% ipython --no-banner

In [1]: import numpy as np

In [2]: from numpy import linalg as LA

In [3]: np.set_printoptions(precision=2, suppress=True, linewidth=160, legacy="1.25")

In [4]: X = np.load("run5.npy")

In [5]: print(X)
[[-1. -2. -2.  0.  1.  1.  3.  2.  3.  1.  2.  2.]
 [ 2. -2.  2.  2. -3.  1.  0.  1.  2.  2.  1.  0.]
 [ 1.  3. -2. -2.  0.  0.  1.  2.  3.  1.  1.  0.]
 [ 2. -2.  3.  1. -2.  1.  2.  1.  2.  3.  2.  1.]
 [ 0. -1.  2.  2.  2. -2.  1.  2.  0.  2.  1.  2.]
 [ 1.  1.  1. -1. -3.  3.  3.  3.  0.  2.  2.  0.]
 [ 0.  0.  0.  0.  0.  0.  1.  0.  1.  0.  1.  0.]
 [ 0.  0.  0.  0.  0.  0.  2.  0.  0.  1.  1.  2.]
 [ 0.  0.  0.  0.  0.  0.  1.  1.  2.  2.  1.  2.]
 [ 0.  0.  0.  0.  0.  0.  1.  1.  0.  2.  0.  0.]
 [ 0.  0.  0.  0.  0.  0.  2.  2.  1.  1.  0.  0.]
 [ 0.  0.  0.  0.  0.  0.  1.  0.  1.  1.  2.  2.]]

In [6]: M2 = X[0, 0] * X[1:] - np.outer(X[1:, 0], X[0])

In [7]: print(M2)
[[ 0.  6.  2. -2.  1. -3. -6. -5. -8. -4. -5. -4.]
 [ 0. -1.  4.  2. -1. -1. -4. -4. -6. -2. -3. -2.]
 [ 0.  6.  1. -1.  0. -3. -8. -5. -8. -5. -6. -5.]
 [ 0.  1. -2. -2. -2.  2. -1. -2. -0. -2. -1. -2.]
 [ 0.  1.  1.  1.  2. -4. -6. -5. -3. -3. -4. -2.]
 [ 0.  0.  0. -0. -0. -0. -1. -0. -1. -0. -1. -0.]
 [ 0.  0.  0. -0. -0. -0. -2. -0. -0. -1. -1. -2.]
 [ 0.  0.  0. -0. -0. -0. -1. -1. -2. -2. -1. -2.]
 [ 0.  0.  0. -0. -0. -0. -1. -1. -0. -2. -0. -0.]
 [ 0.  0.  0. -0. -0. -0. -2. -2. -1. -1. -0. -0.]
 [ 0.  0.  0. -0. -0. -0. -1. -0. -1. -1. -2. -2.]]

In [8]: print(np.flatnonzero(~M2.round(6).any(axis=1)))
[]

In [9]: print(X[:, 0] / X[0, 0])
[ 1. -2. -1. -2. -0. -1. -0. -0. -0. -0. -0. -0.]

In [10]: A = np.array([[7, -7, 6, -1],
    ...:     [-5, 6, 4, 8],
    ...:     [-9, -3, 2, -1],
    ...:     [1, -9, -6, -9],
    ...:     [-2, -1, -5, -4],
    ...:     [-3, 5, 14, 15]])

In [11]: rng = np.random.default_rng(355863)

In [12]: z = rng.permutation(4)

In [13]: M2 = A[:, z] * rng.choice([-1, 1], 4)

In [14]: print(M2)
[[  1  -6   7   7]
 [ -8  -4  -6  -5]
 [  1  -2   3  -9]
 [  9   6   9   1]
 [  4   5   1  -2]
 [-15 -14  -5  -3]]

In [15]: U, _, vt = LA.svd(A.T @ M2)

In [16]: print(np.round(LA.lstsq(A, M2)[0], 2) + 0)
[[ 0.  0.  0.  1.]
 [ 0.  0. -1.  0.]
 [ 0. -1.  0.  0.]
 [-1.  0.  0.  0.]]

In [17]: print(np.round(U @ vt, 2) + 0)
[[ 0.  0.  0.  1.]
 [ 0.  0. -1.  0.]
 [ 0. -1.  0.  0.]
 [-1.  0.  0.  0.]]

In [18]: hat = A @ LA.solve(A.T @ A, A.T)

In [19]: print(np.round(LA.eigvalsh(hat), 2) + 0)
[0. 0. 1. 1. 1. 1.]

In [20]: M2 = A / LA.norm(A, axis=1, keepdims=True)

In [21]: gram = M2 @ M2.T

In [22]: print((np.abs(gram) > 0.9).astype(int))
[[1 0 0 0 0 0]
 [0 1 0 1 0 0]
 [0 0 1 0 0 0]
 [0 1 0 1 0 0]
 [0 0 0 0 1 0]
 [0 0 0 0 0 1]]

In [23]: print(gram[3])
[ 0.26 -0.93  0.11  1.    0.76 -0.89]

In [24]: print(np.argwhere(np.triu(np.abs(gram) > 0.95, 1)))
[]

In [25]: print((gram - 2 * np.eye(6)).round(6).argmax(axis=1))
[3 5 1 4 3 1]

In [26]: print(round(float(np.degrees(np.arccos(np.clip(gram[3, 4], -1, 1)))), 2))
40.27

In [27]: print(LA.norm(M2, axis=1))
[1. 1. 1. 1. 1. 1.]

In [28]: vec = np.array([1, -4, -5, -4])

In [29]: target = A @ vec

In [30]: print(LA.lstsq(A, target)[0])
[ 1. -4. -5. -4.]

In [31]: print(np.round(LA.pinv(A) @ A, 2) + 0)
[[1. 0. 0. 0.]
 [0. 1. 0. 0.]
 [0. 0. 1. 0.]
 [0. 0. 0. 1.]]

In [32]: print(LA.solve(A.T @ A, A.T @ target))
[ 1. -4. -5. -4.]

In [33]: target = target + 0.02 * rng.normal(size=6)

In [34]: print(target)
[   8.99  -81.07   -2.98  103.01   42.98 -152.97]

In [35]: coef, *_ = LA.lstsq(A, target)

In [36]: print(np.round(A.T @ (target - A @ coef), 2) + 0)
[0. 0. 0. 0.]

In [37]: print(np.round(LA.norm(target - A @ coef), 2))
0.07

In [38]: print([round(float(LA.norm(LA.solve(A.T @ A + lam * np.eye(4), A.T @ target))), 2) for lam in (0, 1, 10, 100)])
[7.61, 7.5, 7.32, 6.55]

In [39]: print(coef)
[ 1.   -4.   -4.99 -4.01]

In [40]: M2 = A / np.sqrt((A ** 2).mean(axis=1, keepdims=True))

In [41]: print(M2[5])
[-0.28  0.47  1.31  1.41]

In [42]: print(LA.matrix_rank(A - A.mean(axis=1, keepdims=True)))
3

In [43]: print(LA.matrix_rank(M2) == LA.matrix_rank(A))
True

In [44]: F = np.loadtxt("case17.csv", delimiter=",")

In [45]: print(F)
[[ 1.95 -0.42  0.67 -1.42  1.6 ]
 [-0.8   0.68  2.41  1.32  0.58]
 [-1.56 -1.52 -0.6  -1.53 -1.24]
 [-2.   -1.91  0.22 -0.15 -1.15]
 [ 0.66  1.29 -1.83  1.86 -0.26]
 [-1.65  0.08 -0.53 -2.    1.4 ]
 [-0.09  1.01 -0.42  1.57  2.31]
 [-0.43  1.12 -1.32 -2.18 -1.02]
 [-1.92  0.9   1.36 -0.98 -1.3 ]
 [-1.88 -0.69  0.67  2.13  0.12]
 [-0.43 -2.57  1.44 -0.21  0.28]
 [-0.47 -0.61  1.78 -0.84 -2.13]
 [-1.29  1.86 -0.54  1.51 -1.14]
 [ 1.29 -1.37  1.63 -1.13 -1.23]
 [ 1.39  0.26  0.91 -0.42  2.45]
 [-0.49  0.45 -1.76 -0.2  -2.33]
 [ 1.73 -1.72  1.52 -0.73  0.46]
 [-0.48  0.55 -1.19 -0.75  2.55]
 [ 1.67  1.36  0.7   1.74  0.93]
 [ 0.61 -0.98  0.49  2.7  -0.35]
 [ 1.98 -1.01  1.53  0.3   1.27]
 [-1.28  0.49  0.74 -1.93 -1.68]
 [ 2.25  0.99 -0.1   1.2   1.23]
 [-0.87  1.53 -2.34  0.65 -0.08]
 [-1.69  0.19  2.08 -1.25  0.47]
 [ 0.22  0.98  1.22  2.33  1.05]
 [ 1.09 -0.46 -0.14  0.85  2.62]
 [ 1.34 -0.48  1.2   2.19 -0.85]
 [ 0.59 -2.68  0.93 -0.59  0.52]
 [ 0.77  0.67 -2.25 -1.22  1.18]
 [-1.31  0.1   0.82 -0.89 -2.41]]

In [46]: q, Rm = LA.qr(A)

In [47]: print(np.abs(np.diag(Rm)))
[13.   12.98 16.06  2.28]

In [48]: print(np.round(q.T @ q, 2) + 0)
[[1. 0. 0. 0.]
 [0. 1. 0. 0.]
 [0. 0. 1. 0.]
 [0. 0. 0. 1.]]

In [49]: print(q.shape, Rm.shape)
(6, 4) (4, 4)

In [50]: print(q @ Rm)
[[ 7. -7.  6. -1.]
 [-5.  6.  4.  8.]
 [-9. -3.  2. -1.]
 [ 1. -9. -6. -9.]
 [-2. -1. -5. -4.]
 [-3.  5. 14. 15.]]

In [51]: print(abs(Rm[0, 0]), np.round(LA.norm(A[:, 0]), 2))
13.0 13.0

In [52]: print(Rm)
[[-13.     5.69   2.62   6.46]
 [  0.   -12.98  -6.94 -13.96]
 [  0.     0.   -16.06 -12.09]
 [  0.     0.     0.    -2.28]]
